$ ipython --no-banner

In [1]: import numpy as np

In [2]: import numpy.linalg as la

In [3]: np.set_printoptions(suppress=True, linewidth=100)

In [4]: M = np.diag(3 * np.array([-5, 0, -2])) + np.array([[-8, -2, 8], [5, -7, -7], [-5, 5, -2]])

In [5]: M
Out[5]: 
array([[-23,  -2,   8],
       [  5,  -7,  -7],
       [ -5,   5,  -8]])

In [6]: vec = np.array([1, 1, 2])

In [7]: target = M @ vec

In [8]: target
Out[8]: array([ -9, -16, -16])

In [9]: np.round(la.solve(M, M[:, 2]), 2)
Out[9]: array([-0., -0.,  1.])

In [10]: np.round(la.solve(M.T, M[1]), 2) + 0
Out[10]: array([0., 1., 0.])

In [11]: np.round(la.solve(M, target), 2)
Out[11]: array([1., 1., 2.])

In [12]: O = M.astype(float).copy()

In [13]: for j in range(3):
    ...:     O[:, j] -= O[:, :j] @ (O[:, :j].T @ O[:, j])
    ...:     O[:, j] /= la.norm(O[:, j])
    ...: 

In [14]: np.round(O.T @ M, 2) + 0
Out[14]: 
array([[24.06, -0.58, -7.44],
       [ 0.  ,  8.81, -1.29],
       [ 0.  ,  0.  , 10.95]])

In [15]: O.round(2)
Out[15]: 
array([[-0.96, -0.29,  0.05],
       [ 0.21, -0.78, -0.59],
       [-0.21,  0.55, -0.81]])

In [16]: O, evecs = la.qr(M[:, :2])[0], la.qr(M[:, 2:])[0]

In [17]: sv = la.svd(O.T @ evecs, compute_uv=False)

In [18]: (sv > 0.9).sum()
Out[18]: np.int64(0)

In [19]: round(float(la.norm(O @ O.T - evecs @ evecs.T, 2)), 2)
Out[19]: 1.0

In [20]: np.round(np.degrees(np.arccos(sv.clip(0, 1))), 2)
Out[20]: array([55.43])

In [21]: rng = np.random.default_rng(772139)

In [22]: idx = rng.permutation(3)

In [23]: M2 = M[:, idx] * rng.choice([-1, 1], 3)

In [24]: M2
Out[24]: 
array([[  2, -23,  -8],
       [  7,   5,   7],
       [ -5,  -5,   8]])

In [25]: Uu, _, vt = la.svd(M.T @ M2)

In [26]: idx
Out[26]: array([1, 0, 2])

In [27]: np.round(Uu @ vt, 2) + 0
Out[27]: 
array([[ 0.,  1.,  0.],
       [-1.,  0.,  0.],
       [ 0.,  0., -1.]])

In [28]: feats = np.load("out3.npy")

In [29]: feats
Out[29]: 
array([[0, 0, 0, 0, 0],
       [0, 2, 0, 0, 0],
       [0, 0, 3, 0, 0],
       [0, 0, 0, 1, 0],
       [0, 0, 0, 0, 0]])

In [30]: # symmetric

In [31]: Uu, sv, vt = la.svd(feats)

In [32]: evecs = vt[:(sv > 1e-8).sum()]

In [33]: vec = feats[3] + -3 * feats[4] + rng.integers(2) * np.eye(5)[0]

In [34]: vec
Out[34]: array([0., 0., 0., 1., 0.])

In [35]: evecs.T @ evecs
Out[35]: 
array([[0., 0., 0., 0., 0.],
       [0., 1., 0., 0., 0.],
       [0., 0., 1., 0., 0.],
       [0., 0., 0., 1., 0.],
       [0., 0., 0., 0., 0.]])

In [36]: np.diag(evecs.T @ evecs)
Out[36]: array([0., 1., 1., 1., 0.])

In [37]: round(float(la.norm(vec - evecs.T @ evecs @ vec)), 2)
Out[37]: 0.0

In [38]: M2 = np.array([[3, -1, -1], [3, -1, 0]])

In [39]: C = np.kron(M2, feats)

In [40]: la.matrix_rank(C)
Out[40]: np.int64(6)

In [41]: round(la.norm(C, 2), 2), round(float(la.norm(M2, 2) * la.norm(feats, 2)), 2)
Out[41]: (np.float64(13.59), 13.59)

In [42]: np.argsort(-la.norm(feats, axis=0).round(6), kind="stable")[:3]
Out[42]: array([2, 1, 3])

In [43]: la.matrix_rank(feats, rtol=0.1)
Out[43]: np.int64(3)

In [44]: W0 = np.load("dump.npy")

In [45]: W0
Out[45]: 
array([[ -3.45,  12.75,  -0.01],
       [  4.12,  30.72,   8.86],
       [  2.2 ,  -5.19,   0.72],
       [  0.68,  -2.96,  -0.46],
       [ -6.01, -29.71,  -7.76],
       [  2.39,  -3.77,  -1.34],
       [  1.6 ,   3.34,   2.47],
       [  3.67,  22.72,   6.45],
       [ -0.19,  18.21,   2.51],
       [ -3.5 , -13.39,  -5.13],
       [ -1.96,   0.6 ,  -1.78],
       [ -0.94,   5.18,   0.86],
       [ -2.28, -19.63,  -6.3 ],
       [  4.75, -13.18,   0.74]])

In [46]: # column 1 is much longer than the rest

In [47]: def softmax(z):
    ...:     e = np.exp(z - z.max(axis=-1, keepdims=True))
    ...:     return e / e.sum(axis=-1, keepdims=True)
    ...: 

In [48]: np.round(softmax(W0[11] + 5), 2) + 0
Out[48]: array([0.  , 0.98, 0.01])

In [49]: np.round(softmax(10 * W0[11]), 2) + 0
Out[49]: array([0., 1., 0.])

In [50]: att = W0 @ W0.T / np.sqrt(3)

In [51]: np.round(softmax(att)[11] @ W0, 2)
Out[51]: array([ 4.12, 30.72,  8.86])

In [52]: softmax(att).round(6).argmax(axis=1)
Out[52]: array([1, 1, 4, 4, 4, 4, 1, 1, 1, 4, 0, 1, 4, 4])

In [53]: mat = np.array([[1.0, 0.9, 0.81], [0.9, 1.0, 0.9], [0.81, 0.9, 1.0]])

In [54]: mat
Out[54]: 
array([[1.  , 0.9 , 0.81],
       [0.9 , 1.  , 0.9 ],
       [0.81, 0.9 , 1.  ]])

In [55]: # symmetric, so the eigenvalues are real

In [56]: idx = rng.permutation(3)

In [57]: M2 = mat[:, idx] * rng.choice([-1, 1], 3)

In [58]: M2
Out[58]: 
array([[0.9 , 1.  , 0.81],
       [1.  , 0.9 , 0.9 ],
       [0.9 , 0.81, 1.  ]])

In [59]: Uu, _, vt = la.svd(mat.T @ M2)

In [60]: np.round(Uu @ vt, 2) + 0
Out[60]: 
array([[0., 1., 0.],
       [1., 0., 0.],
       [0., 0., 1.]])
